>>> import numpy as np
>>> np.set_printoptions(suppress=True, linewidth=100)
>>> rnd = lambda a: np.round(a, 1) + 0
>>> arr = np.load("case14.npy")
>>> arr
array([[1, 2, 0, 1],
       [1, 1, 2, 0],
       [0, 1, 1, 2],
       [2, 0, 1, 1]])
>>> def softmax(z):
...     e = np.exp(z - z.max(axis=-1, keepdims=True))
...     return e / e.sum(axis=-1, keepdims=True)
... 
>>> rnd(softmax(arr).sum(axis=1))
array([1., 1., 1., 1.])
>>> rnd(softmax(arr[2] + 4))
array([0.1, 0.2, 0.2, 0.5])
>>> rnd(softmax(10 * arr[2]))
array([0., 0., 0., 1.])
>>> scores = arr @ arr.T / np.sqrt(4)
>>> softmax(scores).round(6).argmax(axis=1)
array([0, 1, 2, 3])
>>> rnd(softmax(scores + np.triu(np.full(scores.shape, -np.inf), 1)))
array([[1. , 0. , 0. , 0. ],
       [0.2, 0.8, 0. , 0. ],
       [0.2, 0.1, 0.6, 0. ],
       [0.1, 0.2, 0.1, 0.6]])
>>> rnd(softmax(scores))
array([[0.6, 0.1, 0.2, 0.1],
       [0.1, 0.6, 0.1, 0.2],
       [0.2, 0.1, 0.6, 0.1],
       [0.1, 0.2, 0.1, 0.6]])
>>> q, r_ = np.linalg.qr(arr)
>>> rnd(q @ r_)
array([[1., 2., 0., 1.],
       [1., 1., 2., 0.],
       [0., 1., 1., 2.],
       [2., 0., 1., 1.]])
>>> rnd(r_)
array([[-2.4, -1.2, -1.6, -1.2],
       [ 0. , -2.1, -0.5, -1.2],
       [ 0. ,  0. , -1.8, -0.3],
       [ 0. ,  0. ,  0. , -1.7]])
>>> rnd(q)
array([[-0.4, -0.7,  0.6,  0.1],
       [-0.4, -0.2, -0.7,  0.5],
       [ 0. , -0.5, -0.4, -0.8],
       [-0.8,  0.5,  0.1, -0.3]])
>>> q, evecs = np.linalg.qr(arr[:, :1])[0], np.linalg.qr(arr[:, 1:])[0]
>>> sig = np.linalg.svd(q.T @ evecs, compute_uv=False)
>>> rnd(np.degrees(np.arccos(sig.clip(0, 1))))
array([45.5])
>>> (sig > 0.9).sum()
np.int64(0)
>>> rnd(sig)
array([0.7])
>>> feats = np.load("mat.npy")
>>> feats
array([[2, 2, 2, 2],
       [2, 2, 2, 2],
       [2, 2, 2, 2],
       [2, 2, 2, 2]])
>>> # symmetric
>>> U, sig, VT = np.linalg.svd(feats)
>>> np.argmax(sig[:-1] / (sig[1:] + 1e-6)) + 1
np.int64(1)
>>> rnd(sig)
array([8., 0., 0., 0.])
>>> Y = U[:, :1] @ np.diag(sig[:1]) @ VT[:1]
>>> rnd(Y)
array([[2., 2., 2., 2.],
       [2., 2., 2., 2.],
       [2., 2., 2., 2.],
       [2., 2., 2., 2.]])
>>> rnd(np.abs(feats - Y).max())
np.float64(0.0)
>>> np.linalg.matrix_rank(Y)
np.int64(1)
>>> x = np.array([-4, 3, 5, -4])
>>> feats @ x
array([0, 0, 0, 0])
>>> feats @ np.eye(4)[0]
array([2., 2., 2., 2.])
>>> feats @ (2 * x)
array([0, 0, 0, 0])
>>> feats @ np.ones(4)
array([8., 8., 8., 8.])
>>> np.einsum("ij,j->i", feats, x)
array([0, 0, 0, 0])
>>> (feats @ x).argmax()
np.int64(0)
>>> J = np.load("layer12.npy")
>>> J
array([[ 0,  0,  0,  0,  0],
       [ 0,  0, -1,  0,  0],
       [ 0,  0,  0, -2,  0],
       [ 0, -2,  0,  0,  0],
       [ 0,  0,  0,  0, -2]])
>>> # splits into 3 blocks
>>> rnd(np.linalg.norm(J, axis=0))
array([0., 2., 1., 2., 2.])
>>> J.T @ J
array([[0, 0, 0, 0, 0],
       [0, 4, 0, 0, 0],
       [0, 0, 1, 0, 0],
       [0, 0, 0, 4, 0],
       [0, 0, 0, 0, 4]])
>>> J @ J.T
array([[0, 0, 0, 0, 0],
       [0, 1, 0, 0, 0],
       [0, 0, 4, 0, 0],
       [0, 0, 0, 4, 0],
       [0, 0, 0, 0, 4]])
>>> J[:, 1] @ J[:, 4]
np.int64(0)
>>> U, sig, VT = np.linalg.svd(J)
>>> np.argmax(sig[:-1] / (sig[1:] + 1e-6)) + 1
np.int64(4)
>>> Y = U[:, :4] @ np.diag(sig[:4]) @ VT[:4]
>>> Y
array([[ 0.,  0.,  0.,  0.,  0.],
       [ 0.,  0., -1.,  0.,  0.],
       [ 0.,  0.,  0., -2.,  0.],
       [ 0., -2.,  0.,  0.,  0.],
       [ 0.,  0.,  0.,  0., -2.]])
>>> rnd(np.linalg.norm(J - Y) / np.linalg.norm(J))
np.float64(0.0)
>>> (J != 0).astype(int)
array([[0, 0, 0, 0, 0],
       [0, 0, 1, 0, 0],
       [0, 0, 0, 1, 0],
       [0, 1, 0, 0, 0],
       [0, 0, 0, 0, 1]])
>>> rnd(np.sort(np.linalg.eigvals(J).real))
array([-2. , -1.6,  0. ,  0.8,  0.8])
>>> (np.linalg.matrix_power((J != 0) + (J.T != 0) + np.eye(5), 5) > 0).astype(int)
array([[1, 0, 0, 0, 0],
       [0, 1, 1, 1, 0],
       [0, 1, 1, 1, 0],
       [0, 1, 1, 1, 0],
       [0, 0, 0, 0, 1]])
>>> J @ J
array([[0, 0, 0, 0, 0],
       [0, 0, 0, 2, 0],
       [0, 4, 0, 0, 0],
       [0, 0, 2, 0, 0],
       [0, 0, 0, 0, 4]])
>>> rnd(np.linalg.det(J))
np.float64(0.0)
>>> U, sig, VT = np.linalg.svd(J)
>>> evecs = VT[:(sig > 1e-8).sum()]
>>> rng = np.random.default_rng(27)
>>> x = J[4] + -2 * J[3] + rng.integers(2) * np.eye(5)[0]
>>> x
array([ 0.,  4.,  0.,  0., -2.])
>>> np.diag(evecs.T @ evecs)
array([0., 1., 1., 1., 1.])
>>> np.allclose(evecs.T @ evecs @ x, x)
True
>>> rnd(np.linalg.norm(x - evecs.T @ evecs @ x))
np.float64(0.0)
>>> mat = np.loadtxt("block11.csv", delimiter=",")
>>> rnd(mat)
array([[-0.8,  2. , -4. ,  2.1],
       [-0.8,  2. , -4.5,  0.6],
       [ 0.8, -2. ,  4.4, -1.2],
       [-0.6,  1.5, -4.4, -1.8],
       [ 0.2, -0.5,  2.9,  4. ],
       [ 0.8, -2. ,  3.5, -2.9],
       [-0.8,  2. , -4. ,  2.1],
       [ 0. , -0.1,  2.1,  4.5],
       [ 0.5, -1.2,  0.9, -4.8],
       [ 0.3, -0.7, -0.3, -4.9],
       [-0.4,  1. , -0.5,  4.8],
       [ 0.1, -0.3, -1.3, -4.8],
       [-0.7,  1.7, -2.3,  4.1],
       [ 0.6, -1.6,  2. , -4.2]])
>>> # rows and columns are dependent
>>> U, sig, VT = np.linalg.svd(mat)
>>> rnd(sig)
array([14.8, 11.5,  0. ,  0. ])
>>> Y = U[:, :2] @ np.diag(sig[:2]) @ VT[:2]
>>> np.linalg.matrix_rank(Y)
np.int64(2)
>>> rnd(np.linalg.norm(mat - Y) / np.linalg.norm(mat))
np.float64(0.0)
>>> np.argsort(-np.linalg.norm(mat, axis=0).round(6), kind="stable")[:3]
array([3, 2, 1])
>>> [round(float(x), 1) for x in np.linalg.svd(mat, compute_uv=False)[:3]]
[14.8, 11.5, 0.0]
